$ python -q
>>> import numpy as np
>>> from numpy import linalg as LA
>>> np.set_printoptions(precision=2, suppress=True, linewidth=140)
>>> mat = np.load("m.npy")
>>> print(mat)
[[ 13   0   9   8 -15]
 [  0  13   7  -1  -3]
 [  9   7  10   5 -12]
 [  8  -1   5   5  -9]
 [-15  -3 -12  -9  18]]
>>> ev, vecs = LA.eigh(mat)
>>> x0 = np.array([-2, -3, -1, 2, -3])
>>> print(x0 @ mat @ x0)
169
>>> print(np.round(LA.eigvalsh(mat[1:, 1:]), 2) + 0)
[ 0.    0.   13.57 32.43]
>>> print(np.abs(mat).sum(axis=1).max(), np.round(np.abs(ev).max(), 2))
57 43.72
>>> r = LA.matrix_rank(mat)
>>> print(r)
2
>>> null = LA.svd(mat)[2][r:].T
>>> print(LA.matrix_rank(mat.T @ mat), LA.matrix_rank(mat @ mat.T))
2 2
>>> print(np.allclose(mat @ null, 0))
True
>>> print([int(LA.matrix_rank(np.delete(mat, i, axis=0))) for i in range(5)])
[2, 2, 2, 2, 2]
>>> print([int(LA.matrix_rank(mat[:, :j + 1])) for j in range(5)])
[1, 2, 2, 2, 2]
>>> print(null.shape)
(5, 3)
>>> print([int(LA.matrix_rank(mat[:i])) for i in range(1, len(mat) + 1)])
[1, 2, 2, 2, 2]
>>> left, sigma, Vt = LA.svd(mat)
>>> vecs = Vt[:(sigma > 1e-8).sum()]
>>> rng = np.random.default_rng(546)
>>> x0 = mat[3] + -3 * mat[1] + rng.integers(2) * np.eye(5)[0]
>>> print(x0)
[  8. -40. -16.   8.   0.]
>>> print(LA.matrix_rank(np.vstack([mat, x0])))
2
>>> print(np.allclose(vecs.T @ vecs @ x0, x0))
True
>>> print(np.diag(vecs.T @ vecs))
[0.34 0.81 0.29 0.15 0.42]
>>> print(np.round(LA.norm(x0 - vecs.T @ vecs @ x0), 2))
0.0
>>> print((mat + mat.T) / 2)
[[ 13.   0.   9.   8. -15.]
 [  0.  13.   7.  -1.  -3.]
 [  9.   7.  10.   5. -12.]
 [  8.  -1.   5.   5.  -9.]
 [-15.  -3. -12.  -9.  18.]]
>>> print(np.allclose(mat, mat.T))
True
>>> LA.determinant(mat)
Traceback (most recent call last):
  File "<python-input-30>", line 1, in <module>
    LA.determinant(mat)
    ^^^^^^^^^^^^^^
AttributeError: module 'numpy.linalg' has no attribute 'determinant'
>>> print(round(LA.det(mat), 2))
-0.0
>>> print(np.allclose(mat @ mat.T, mat.T @ mat))
True
>>> assert mat == mat.T
Traceback (most recent call last):
  File "<python-input-33>", line 1, in <module>
    assert mat == mat.T
           ^^^^^^^^^^^^
ValueError: The truth value of an array with more than one element is ambiguous. Use a.any() or a.all()
>>> ang = np.sort(rng.uniform(-2, 2, 10))
>>> arr = np.c_[ang, ang ** 2, ang ** 3] @ np.array([[-5, -1, 4], [4, 1, -3], [-2, -2, 3]])
>>> print(arr)
[[  8.7    2.94  -7.73]
 [  4.87   1.39  -4.12]
 [  4.04   1.1   -3.38]
 [  1.24   0.27  -1.  ]
 [ -0.24  -0.05   0.19]
 [ -0.28  -0.06   0.23]
 [ -2.54  -1.28   2.97]
 [ -5.51  -6.46   9.99]
 [ -9.19 -12.68  18.25]
 [ -9.81 -13.69  19.58]]
>>> G = np.cov(arr, rowvar=False)
>>> print(G)
[[ 36.35  33.55 -54.9 ]
 [ 33.55  35.8  -55.62]
 [-54.9  -55.62  87.99]]
>>> print(arr.std(axis=0))
[5.72 5.68 8.9 ]
>>> print(np.round(LA.eigvalsh(G)[::-1], 2) + 0)
[157.5    2.64   0.  ]
>>> print(np.round(np.corrcoef(arr[:, 1], arr[:, 0])[0, 1], 2))
0.93
>>> print(np.argsort(-arr.std(axis=0).round(6), kind="stable"))
[2 0 1]
